$ python3 -q
>>> import numpy as np
>>> np.set_printoptions(precision=2, suppress=True, linewidth=140, floatmode="fixed")
>>> rd = lambda a: np.round(a, 2) + 0
>>> J = np.loadtxt("a.csv", delimiter=",")
>>> print(rd(J))
[[ 5.39 -0.22  3.62 -7.60]
 [ 0.31 -1.48  5.20 -8.41]
 [ 9.52  1.61 -0.43 -2.55]
 [-3.98  0.62 -4.23  8.11]
 [ 4.36  2.23 -5.28  6.94]
 [ 1.92  1.89 -5.40  7.97]
 [ 6.65  2.42 -4.71  5.27]
 [-9.61 -1.72  0.77  2.04]
 [-0.36 -1.61  5.29 -8.32]
 [ 6.54  0.15  2.96 -6.95]
 [ 5.91 -0.06  3.34 -7.34]
 [-9.65 -1.97  1.59  0.74]
 [ 9.36  1.45  0.03 -3.22]
 [ 4.77 -0.40  3.91 -7.86]
 [-9.62 -2.02  1.76  0.45]
 [-9.06 -1.24 -0.59  4.01]
 [ 2.15  1.92 -5.41  7.90]
 [ 9.66  1.86 -1.20 -1.36]
 [ 6.41  0.10  3.05 -7.04]
 [ 6.37  0.09  3.07 -7.07]
 [ 9.63  1.78 -0.94 -1.76]
 [ 7.54  2.44 -4.31  4.31]
 [-7.42 -2.44  4.37 -4.46]
 [-2.51  0.99 -4.72  8.39]
 [ 7.36  2.44 -4.40  4.52]
 [ 7.46  2.44 -4.35  4.42]
 [ 6.68  2.42 -4.70  5.23]
 [ 9.07  2.31 -3.04  1.78]
 [-2.43  1.01 -4.74  8.40]
 [ 0.39  1.61 -5.29  8.32]
 [ 2.61  1.99 -5.41  7.74]]
>>> idx = J[:, 2] > np.median(J[:, 2])
>>> f = J[idx].mean(axis=0) - J[~idx].mean(axis=0)
>>> print(rd(f))
[-3.57 -2.55  6.79 -9.63]
>>> print(np.argsort(-np.abs(f).round(6), kind="stable"))
[3 2 0 1]
>>> print(idx.astype(int))
[1 1 1 0 0 0 0 1 1 1 1 1 1 1 1 1 0 0 1 1 0 0 1 0 0 0 0 0 0 0 0]
>>> print(((J - J.mean(axis=0)) @ f > 0).astype(int))
[1 1 1 0 0 0 0 1 1 1 1 1 1 1 1 1 0 0 1 1 0 0 1 0 0 0 0 0 0 0 0]
>>> print((((J - J.mean(axis=0)) @ f > 0) == idx).mean())
1.0
>>> print(rd(np.trace(np.linalg.pinv(J) @ J)))
2.0
>>> print(np.allclose(J[:-1].T @ np.linalg.lstsq(J[:-1].T, J[-1])[0], J[-1]))
True
>>> print(np.unique(J.round(6), axis=0).shape)
(31, 4)
>>> rk = np.linalg.matrix_rank(J)
>>> print(rk)
2
>>> ns = np.linalg.svd(J)[2][rk:].T
>>> print(np.linalg.matrix_rank(J.T @ J), np.linalg.matrix_rank(J @ J.T))
2 2
>>> print(rd(ns @ ns.T))
[[ 0.07 -0.18  0.13  0.11]
 [-0.18  0.94  0.11 -0.11]
 [ 0.13  0.11  0.71  0.42]
 [ 0.11 -0.11  0.42  0.29]]
>>> print(np.allclose(J @ ns, 0))
True
>>> print(ns.shape)
(4, 2)
>>> f, g = J[0], J[12]
>>> print(rd(f @ f))
100.0
>>> pr = (f @ g) / (f @ f) * f
>>> print(rd(g - pr))
[ 5.33  1.62 -2.67  2.46]
>>> print(np.linalg.matrix_rank(np.outer(f, g)))
1
>>> print(rd((g - pr) @ f))
0.0
>>> print(rd(np.linalg.norm(f + g) ** 2 + np.linalg.norm(f - g) ** 2))
400.0
>>> mat = np.load("data.npy")
>>> print(mat)
[[-1.52 -1.58  0.76 -3.08  1.57 -0.21  1.48]
 [-0.60  1.60 -1.00  0.00  1.20  0.20 -1.60]
 [-0.40  0.70  0.40 -0.60 -1.80  0.90  1.10]
 [-1.90 -1.40  0.60 -2.80  1.30  0.10  1.30]
 [-0.20 -2.60 -1.00  0.20 -1.50  1.10  0.80]
 [ 0.00  1.10 -0.60  0.60 -1.20  0.50  0.00]
 [ 1.50  0.10  0.30  0.40 -1.00  0.70 -0.30]
 [ 0.00 -0.90  1.20 -0.50 -0.50  0.70 -0.20]
 [ 1.80 -0.20  1.00  0.30  2.40 -0.60  0.10]
 [ 1.60  0.10 -0.30 -0.40 -0.40  0.20 -0.50]]
>>> x0 = np.array([-4, -3, -3, -3, 1, 0, 1])
>>> target = mat @ x0
>>> print(rd(target))
[20.83  0.20 -0.60 21.00 10.30 -4.50 -9.70 -0.10 -8.00 -5.50]
>>> print(rd(np.linalg.pinv(mat) @ mat))
[[1.00 0.00 0.00 0.00 0.00 0.00 0.00]
 [0.00 1.00 0.00 0.00 0.00 0.00 0.00]
 [0.00 0.00 1.00 0.00 0.00 0.00 0.00]
 [0.00 0.00 0.00 1.00 0.00 0.00 0.00]
 [0.00 0.00 0.00 0.00 1.00 0.00 0.00]
 [0.00 0.00 0.00 0.00 0.00 1.00 0.00]
 [0.00 0.00 0.00 0.00 0.00 0.00 1.00]]
>>> rng = np.random.default_rng(9793)
>>> target = target + 0.3 * rng.normal(size=10)
>>> print(rd(target))
[20.88 -0.17 -1.01 21.11 10.58 -4.26 -9.88  0.07 -8.10 -5.02]
>>> coef, *_ = np.linalg.lstsq(mat, target)
>>> print(coef.round())
[-4.00 -3.00 -3.00 -3.00  1.00 -0.00  1.00]
>>> print(rd(mat.T @ (target - mat @ coef)))
[0.00 0.00 0.00 0.00 0.00 0.00 0.00]
>>> print(rd(np.linalg.norm(target - mat @ coef)))
0.58
>>> print([round(float(np.linalg.norm(np.linalg.solve(mat.T @ mat + lam * np.eye(7), mat.T @ target))), 2) for lam in (0, 1, 10, 100)])
[6.82, 6.28, 4.48, 1.51]
>>> print(rd(coef))
[-3.89 -3.18 -3.12 -3.17  0.83 -0.32  0.85]
